% ipython --no-banner

In [1]: import numpy as np

In [2]: import numpy.linalg as la

In [3]: np.set_printoptions(suppress=True, linewidth=200)

In [4]: rng = np.random.default_rng(187515)

In [5]: J = rng.normal(size=(10, 4)) + 5 * np.array([1, 2, -2, 2])

In [6]: J.round(2)
Out[6]: 
array([[  3.65,   9.56,  -9.81,  10.5 ],
       [  3.83,   9.31, -11.29,  10.99],
       [  6.51,   9.35, -11.84,  10.36],
       [  5.08,   9.59,  -9.18,  10.11],
       [  4.64,  10.08, -11.47,   9.72],
       [  4.92,   8.03, -10.39,   9.57],
       [  7.04,   8.08, -11.82,   9.43],
       [  5.04,   8.72, -10.17,   8.6 ],
       [  4.17,  10.92,  -9.3 ,  10.21],
       [  4.88,   8.66, -11.12,  10.39]])

In [7]: D = la.norm(J[:, None] - J[None], axis=-1)

In [8]: D.shape
Out[8]: (10, 10)

In [9]: D.mean(axis=1).argmax()
Out[9]: np.int64(6)

In [10]: D[7].round(2)
Out[10]: array([2.52, 2.96, 2.91, 2.01, 2.22, 1.22, 2.79, 0.  , 2.99, 2.03])

In [11]: la.matrix_rank(D ** 2)
Out[11]: np.int64(6)

In [12]: (D + 1e9 * np.eye(10)).round(6).argmin(axis=1)
Out[12]: array([8, 9, 6, 0, 9, 7, 2, 5, 0, 5])

In [13]: np.round(la.norm(J - J.mean(axis=0), axis=1), 2)
Out[13]: array([1.68, 1.66, 1.99, 1.51, 1.26, 1.3 , 2.7 , 1.55, 2.32, 0.85])

In [14]: Y = np.c_[J[:, :2] @ np.array([[-1, -3], [-3, 0]]), np.array([-1, 2, -1, -3, 2, 1, 3, 0, 2, 2])]

In [15]: print(Y.round(2))
[[-32.35 -10.95  -1.  ]
 [-31.75 -11.48   2.  ]
 [-34.56 -19.53  -1.  ]
 [-33.85 -15.24  -3.  ]
 [-34.87 -13.93   2.  ]
 [-29.   -14.75   1.  ]
 [-31.29 -21.12   3.  ]
 [-31.21 -15.13   0.  ]
 [-36.94 -12.5    2.  ]
 [-30.87 -14.64   2.  ]]

In [16]: np.round(la.norm(la.qr(J)[0].T @ Y, axis=0) ** 2 / ((Y ** 2).sum(axis=0) + 1e-12), 2)
Out[16]: array([1.  , 1.  , 0.45])

In [17]: la.matrix_rank(np.c_[J, Y])
Out[17]: np.int64(5)

In [18]: np.round(la.norm(Y - J @ la.lstsq(J, Y)[0], axis=0), 2) + 0
Out[18]: array([0.  , 0.  , 4.49])

In [19]: Xc = J - J.mean(axis=0)

In [20]: vecs = la.svd(Xc)[2][:1]

In [21]: Y = Xc - Xc @ vecs.T @ vecs

In [22]: np.round(np.cov(Xc @ vecs.T, rowvar=False), 2)
Out[22]: np.float64(2.02)

In [23]: print(np.round(Y.std(axis=0), 2))
[0.46 0.58 0.6  0.59]

In [24]: print(la.norm(Y, axis=1).round(6).argmax())
1

In [25]: Y = np.array([[-1, 0, 2], [3, 1, -2], [-3, 3, 2], [0, -1, 1]])

In [26]: np.vstack([J, Y.T]).shape
Out[26]: (13, 4)

In [27]: Y @ J
Traceback (most recent call last):
  Cell In[27], line 1
    Y @ J
ValueError: matmul: Input operand 1 has a mismatch in its core dimension 0, with gufunc signature (n?,k),(k,m?)->(n?,m?) (size 10 is different from 3)


In [28]: la.matrix_rank(np.vstack([J, Y.T]))
Out[28]: np.int64(4)

In [29]: M = np.load("sample6.npy")

In [30]: M
Out[30]: 
array([[ 2., -1.,  0.,  0.,  0.,  0.],
       [-1., -2., -1.,  0.,  0.,  0.],
       [ 0., -1.,  2., -1.,  0.,  0.],
       [ 0.,  0., -1.,  0., -1.,  0.],
       [ 0.,  0.,  0., -1.,  2., -1.],
       [ 0.,  0.,  0.,  0., -1.,  0.]])

In [31]: np.all(la.eigvalsh(M) > 0)
Out[31]: np.False_

In [32]: round(la.eigvalsh(M).min(), 2)
Out[32]: np.float64(-2.47)

In [33]: M.ravel(order="F")
Out[33]: array([ 2., -1.,  0.,  0.,  0.,  0., -1., -2., -1.,  0.,  0.,  0.,  0., -1.,  2., -1.,  0.,  0.,  0.,  0., -1.,  0., -1.,  0.,  0.,  0.,  0., -1.,  2., -1.,  0.,  0.,  0.,  0., -1.,  0.])

In [34]: M.reshape(2, -1)
Out[34]: 
array([[ 2., -1.,  0.,  0.,  0.,  0., -1., -2., -1.,  0.,  0.,  0.,  0., -1.,  2., -1.,  0.,  0.],
       [ 0.,  0., -1.,  0., -1.,  0.,  0.,  0.,  0., -1.,  2., -1.,  0.,  0.,  0.,  0., -1.,  0.]])

In [35]: blk = M.reshape(6, 2, -1)

In [36]: blk.sum(axis=1)
Out[36]: 
array([[ 2., -1.,  0.],
       [-1., -2., -1.],
       [-1., -1.,  2.],
       [ 0., -1., -1.],
       [-1.,  2., -1.],
       [ 0., -1.,  0.]])

In [37]: np.swapaxes(blk, 1, 2)[2]
Out[37]: 
array([[ 0., -1.],
       [-1.,  0.],
       [ 2.,  0.]])

In [38]: blk.transpose(1, 0, 2)
Out[38]: 
array([[[ 2., -1.,  0.],
        [-1., -2., -1.],
        [ 0., -1.,  2.],
        [ 0.,  0., -1.],
        [ 0.,  0.,  0.],
        [ 0.,  0.,  0.]],

       [[ 0.,  0.,  0.],
        [ 0.,  0.,  0.],
        [-1.,  0.,  0.],
        [ 0., -1.,  0.],
        [-1.,  2., -1.],
        [ 0., -1.,  0.]]])

In [39]: Y = np.array([[0, 2], [0, -3]])

In [40]: cent = np.array([[-2, -1], [0, 2]])

In [41]: data = np.kron(Y, cent)

In [42]: data
Out[42]: 
array([[ 0,  0, -4, -2],
       [ 0,  0,  0,  4],
       [ 0,  0,  6,  3],
       [ 0,  0,  0, -6]])

In [43]: np.prod(np.diag(data)), round(la.det(data), 2)
Out[43]: (np.int64(0), np.float64(0.0))

In [44]: la.matrix_rank(data - data[0, 0] * np.eye(4))
Out[44]: np.int64(2)

In [45]: la.matrix_power(data - np.diag(np.diag(data)), 4)
Out[45]: 
array([[0, 0, 0, 0],
       [0, 0, 0, 0],
       [0, 0, 0, 0],
       [0, 0, 0, 0]])

In [46]: np.round(np.sort(la.eigvals(data)), 2)
Out[46]: array([-6.,  0.,  0.,  6.])

In [47]: try:
    ...:     la.inv(data)
    ...: except la.LinAlgError as e:
    ...:     print(e)
    ...: 
Singular matrix

In [48]: print(np.round(data @ la.pinv(data) @ data, 2) + 0)
[[ 0.  0. -4. -2.]
 [ 0.  0.  0.  4.]
 [ 0.  0.  6.  3.]
 [ 0.  0.  0. -6.]]

In [49]: np.abs(np.diag(la.qr(data)[1])) > 1e-9
Out[49]: array([False, False,  True,  True])

In [50]: print(la.lstsq(data[:-1].T, data[-1])[2])
2

In [51]: print(round(float(np.trace(la.pinv(data) @ data)), 2))
2.0

In [52]: O, _ = la.qr(np.array([[-0.6, 0.0, 0.5, -1.2, 0.2, 1.1, 1.5],
    ...:     [-0.3, -1.2, -0.3, 0.9, 1.2, -1.0, 0.5],
    ...:     [0.0, 1.1, 1.4, -0.7, 1.8, 0.1, 0.8],
    ...:     [-0.2, -1.2, 0.4, -1.0, -0.8, 0.4, -1.0],
    ...:     [-0.3, 0.1, 1.7, -1.0, -0.1, -0.6, -0.1],
    ...:     [2.1, 0.3, 0.9, -0.7, 0.8, 1.4, 0.1],
    ...:     [0.9, 2.2, -0.5, 0.7, 0.4, 0.8, 0.2]]))

In [53]: vals = np.array([-2, 9, 7, 5, -5, 0, 4])

In [54]: m1 = O @ np.diag(vals) @ O.T

In [55]: print(m1.round(2))
[[ 1.25 -3.73 -0.84  0.29  1.69  0.66  0.02]
 [-3.73  2.19 -2.09  0.71  1.21  0.45 -1.58]
 [-0.84 -2.09  2.75 -0.15  4.38 -0.7   1.8 ]
 [ 0.29  0.71 -0.15  4.98 -0.44  1.36 -1.35]
 [ 1.69  1.21  4.38 -0.44  2.31  1.6  -0.86]
 [ 0.66  0.45 -0.7   1.36  1.6   0.01 -3.27]
 [ 0.02 -1.58  1.8  -1.35 -0.86 -3.27  4.52]]

In [56]: # symmetric

In [57]: print(np.round(la.norm(m1, axis=1), 2))
[4.42 5.27 5.97 5.41 5.68 4.02 6.28]

In [58]: np.round(la.norm(m1, axis=0), 2)
Out[58]: array([4.42, 5.27, 5.97, 5.41, 5.68, 4.02, 6.28])

In [59]: print(np.round(la.norm(m1, 2), 2))
9.0

In [60]: print(np.round(la.norm(m1, "nuc"), 2))
32.0

In [61]: la.norm(m1, axis=1).argmax()
Out[61]: np.int64(6)

In [62]: print(round(la.norm(m1[0] - m1[1]), 2))
8.02

In [63]: labels = rng.permutation(7)

In [64]: labels
Out[64]: array([3, 6, 2, 0, 4, 1, 5])

In [65]: Y = m1[labels][:, labels]

In [66]: np.allclose(Y, m1)
Out[66]: False

In [67]: round(la.det(Y), 2), round(la.det(m1[labels]), 2)
Out[67]: (np.float64(0.0), np.float64(-0.0))

In [68]: np.round(np.diag(Y), 2)
Out[68]: array([4.98, 4.52, 2.75, 1.25, 2.31, 2.19, 0.01])

In [69]: np.all(la.eigvalsh(m1) > 0)
Out[69]: np.False_

In [70]: print([round(float(la.det(m1[:i, :i])), 2) + 0 for i in range(1, 8)])
[1.25, -11.18, -50.82, -257.06, -804.85, 2713.15, 0.0]

In [71]: try:
    ...:     la.cholesky(m1)
    ...: except la.LinAlgError as e:
    ...:     print(repr(e))
    ...: 
LinAlgError('Matrix is not positive definite')

In [72]: np.round(la.eigvalsh(m1).min(), 2)
Out[72]: np.float64(-5.0)

In [73]: W1 = np.array([[0, -2, 1],
    ...:     [3, 2, 3],
    ...:     [3, 3, -1],
    ...:     [2, -2, -1],
    ...:     [-2, 1, -3],
    ...:     [2, -3, 1],
    ...:     [-2, 2, 3]])

In [74]: coef = np.array([-3, 1, -1])

In [75]: hid = np.maximum(m1 @ W1 + coef, 0)

In [76]: print(la.matrix_rank(hid))
3

In [77]: hid.round(2)
Out[77]: 
array([[ 0.  ,  0.  ,  0.  ],
       [ 0.32,  1.85,  0.  ],
       [ 0.  , 17.1 ,  0.  ],
       [14.93,  0.  ,  0.  ],
       [13.21,  9.87,  0.  ],
       [ 2.34,  0.  ,  0.  ],
       [ 0.  , 23.89,  6.72]])

In [78]: (hid > 0).astype(int)
Out[78]: 
array([[0, 0, 0],
       [1, 1, 0],
       [0, 1, 0],
       [1, 0, 0],
       [1, 1, 0],
       [1, 0, 0],
       [0, 1, 1]])

In [79]: cent = np.array([[2, 3], [3, 1], [1, 1]])

In [80]: (hid @ cent).round(6).argmax(axis=1)
Out[80]: array([0, 0, 0, 1, 0, 1, 0])

In [81]: np.round(hid @ cent, 2)
Out[81]: 
array([[ 0.  ,  0.  ],
       [ 6.19,  2.81],
       [51.3 , 17.1 ],
       [29.87, 44.8 ],
       [56.02, 49.49],
       [ 4.69,  7.03],
       [78.37, 30.6 ]])

In [82]: W1 @ cent
Out[82]: 
array([[-5, -1],
       [15, 14],
       [14, 11],
       [-3,  3],
       [-4, -8],
       [-4,  4],
       [ 5, -1]])

In [83]: K = np.load("a.npy")

In [84]: K
Out[84]: 
array([[ 3.06, -0.53, -0.49, -0.33, -0.37,  0.44],
       [ 8.63, -1.85, -2.78, -0.58, -1.61, -0.11],
       [-0.97, -0.28,  1.55, -0.88, -0.02,  1.01]])

In [85]: K.ravel(order="F")
Out[85]: array([ 3.06,  8.63, -0.97, -0.53, -1.85, -0.28, -0.49, -2.78,  1.55, -0.33, -0.58, -0.88, -0.37, -1.61, -0.02,  0.44, -0.11,  1.01])

In [86]: blk = K.reshape(3, 2, -1)

In [87]: blk[:, 0]
Out[87]: 
array([[ 3.06, -0.53, -0.49],
       [ 8.63, -1.85, -2.78],
       [-0.97, -0.28,  1.55]])

In [88]: np.round(blk.sum(axis=1), 2)
Out[88]: 
array([[ 2.73, -0.9 , -0.05],
       [ 8.05, -3.46, -2.89],
       [-1.85, -0.3 ,  2.56]])

In [89]: np.round(np.einsum("ihd,ihd->ih", blk, blk), 2)
Out[89]: 
array([[ 9.88,  0.44],
       [85.63,  2.94],
       [ 3.42,  1.79]])

In [90]: np.einsum("ihd,jhd->hij", blk, blk).shape
Out[90]: (2, 3, 3)

In [91]: np.swapaxes(blk, 1, 2)[0]
Out[91]: 
array([[ 3.06, -0.33],
       [-0.53, -0.37],
       [-0.49,  0.44]])

In [92]: blk.transpose(1, 0, 2)
Out[92]: 
array([[[ 3.06, -0.53, -0.49],
        [ 8.63, -1.85, -2.78],
        [-0.97, -0.28,  1.55]],

       [[-0.33, -0.37,  0.44],
        [-0.58, -1.61, -0.11],
        [-0.88, -0.02,  1.01]]])

In [93]: W1 = np.array([[6, 5, 9, 7, 5, 3],
    ...:     [8, 3, 2, 7, 3, 0],
    ...:     [2, 1, 6, 1, 1, 4],
    ...:     [6, 3, 7, 1, 4, 6],
    ...:     [8, 4, 8, 8, 1, 5],
    ...:     [4, 3, 2, 0, 1, 5]])

In [94]: coef = np.array([3, 4, 0, 7, 2, 1])

In [95]: hid = np.maximum(K @ W1 + coef, 0)

In [96]: la.matrix_rank(hid)
Out[96]: np.int64(3)

In [97]: cent = np.array([[-3, -1], [2, 1], [-1, 3], [3, 0], [3, -3], [2, -1]])

In [98]: (hid @ cent).round(6).argmax(axis=1)
Out[98]: array([0, 0, 0])

In [99]: print(W1 @ cent)
[[25  8]
 [10 -8]
 [ 4 10]
 [ 8  0]
 [13 12]
 [ 5 -3]]

In [100]: u = np.array([0, 3, -2])

In [101]: print(np.round(np.convolve(K[2], u), 2))
[ 0.   -2.91  1.1   5.21 -5.74  1.7   3.07 -2.02]

In [102]: np.round(np.correlate(K[2], K[0], "full"), 2)
Out[102]: array([-0.43,  0.24,  1.11, -0.39,  0.46, -2.84, -1.61,  4.89, -3.18, -0.6 ,  3.09])

In [103]: print(np.round(np.cross(K[2, :3], K[0, :3]), 2))
[0.96 4.27 1.37]

In [104]: la.cond(J) > 100
Out[104]: np.False_

In [105]: np.round(np.abs(la.svd(J)[2][-1]), 2)
Out[105]: array([0.3 , 0.4 , 0.48, 0.72])

In [106]: round(float(la.norm(J, 2) / la.norm(J)), 2)
Out[106]: 1.0

In [107]: np.argsort(-la.norm(J, axis=0).round(6), kind="stable")[:3]
Out[107]: array([2, 3, 1])

In [108]: X = np.load("dump.npy")

In [109]: X
Out[109]: 
array([[ 32, -15,  -5],
       [-15,  16,   9],
       [ -5,   9,  25]])

In [110]: # symmetric, so the eigenvalues are real

In [111]: Y = np.array([[3, -2], [3, 3], [1, 0], [2, -1], [-1, 1], [3, 0], [-3, -2]])

In [112]: Y @ m1
Traceback (most recent call last):
  Cell In[112], line 1
    Y @ m1
ValueError: matmul: Input operand 1 has a mismatch in its core dimension 0, with gufunc signature (n?,k),(k,m?)->(n?,m?) (size 7 is different from 2)


In [113]: la.matrix_rank(m1 @ Y)
Out[113]: np.int64(2)

In [114]: np.round(np.einsum("ij->j", m1), 2)
Out[114]: array([-0.67, -2.85,  5.15,  5.4 ,  9.89,  0.11, -0.72])

In [115]: print(la.matrix_rank(np.vstack([m1, Y.T])))
7

In [116]: print(np.vstack([m1, Y.T]).shape)
(9, 7)

In [117]: x0 = np.array([0, 2, -2])

In [118]: target = X @ x0

In [119]: coef, lr = np.zeros(3), 1 / la.norm(X, 2) ** 2

In [120]: for i in range(30):
     ...:     coef -= lr * X.T @ (X @ coef - target)
     ...:     if i % 10 == 0: print(i, round(la.norm(X @ coef - target), 2))
     ...: 
0 30.6
10 10.73
20 9.14

In [121]: round(float(la.cond(X)), 2)
Out[121]: 8.25

In [122]: low = la.cholesky(X)

In [123]: low.round(2)
Out[123]: 
array([[ 5.66,  0.  ,  0.  ],
       [-2.65,  2.99,  0.  ],
       [-0.88,  2.22,  4.39]])

In [124]: la.eigvalsh(X).min() > 0
Out[124]: np.True_

In [125]: np.round(np.diag(low) ** 2, 2)
Out[125]: array([32.  ,  8.97, 19.28])

In [126]: F = np.array([[0.0, 0.0, 0.0, 0.0],
     ...:     [0.0, 0.0, -1.0, -1.0],
     ...:     [0.0, -1.0, 0.0, -1.0],
     ...:     [0.0, -1.0, -1.0, 0.0]])

In [127]: np.kron(np.eye(2, dtype=int), F)
Out[127]: 
array([[ 0.,  0.,  0.,  0.,  0.,  0.,  0.,  0.],
       [ 0.,  0., -1., -1.,  0.,  0., -0., -0.],
       [ 0., -1.,  0., -1.,  0., -0.,  0., -0.],
       [ 0., -1., -1.,  0.,  0., -0., -0.,  0.],
       [ 0.,  0.,  0.,  0.,  0.,  0.,  0.,  0.],
       [ 0.,  0., -0., -0.,  0.,  0., -1., -1.],
       [ 0., -0.,  0., -0.,  0., -1.,  0., -1.],
       [ 0., -0., -0.,  0.,  0., -1., -1.,  0.]])

In [128]: print(round(float(la.eigvals(F).sum().real), 2))
0.0

In [129]: np.round(np.poly(F), 2) + 0
Out[129]: array([ 1.,  0., -3.,  2.,  0.])

In [130]: np.einsum("ii->", F)
Out[130]: np.float64(0.0)

In [131]: np.round(la.eigvals(F), 2)
Out[131]: array([ 1., -2.,  1.,  0.])

In [132]: np.round(la.det(F.T), 2)
Out[132]: np.float64(0.0)

In [133]: vals, vecs = la.eigh(F)

In [134]: x0 = np.array([0, 2, 0, 2])

In [135]: x0 @ F @ x0
Out[135]: np.float64(-8.0)

In [136]: np.round(vecs * np.maximum(vals, 0) @ vecs.T, 2)
Out[136]: 
array([[ 0.  ,  0.  ,  0.  ,  0.  ],
       [ 0.  ,  0.67, -0.33, -0.33],
       [ 0.  , -0.33,  0.67, -0.33],
       [ 0.  , -0.33, -0.33,  0.67]])

In [137]: np.round(la.eigvalsh(F[1:, 1:]), 2)
Out[137]: array([-2.,  1.,  1.])

In [138]: np.round(vecs * np.abs(vals) @ vecs.T, 2)
Out[138]: 
array([[0.  , 0.  , 0.  , 0.  ],
       [0.  , 1.33, 0.33, 0.33],
       [0.  , 0.33, 1.33, 0.33],
       [0.  , 0.33, 0.33, 1.33]])

In [139]: np.abs(F).sum(axis=1).max(), round(float(np.abs(vals).max()), 2)
Out[139]: (np.float64(2.0), 2.0)
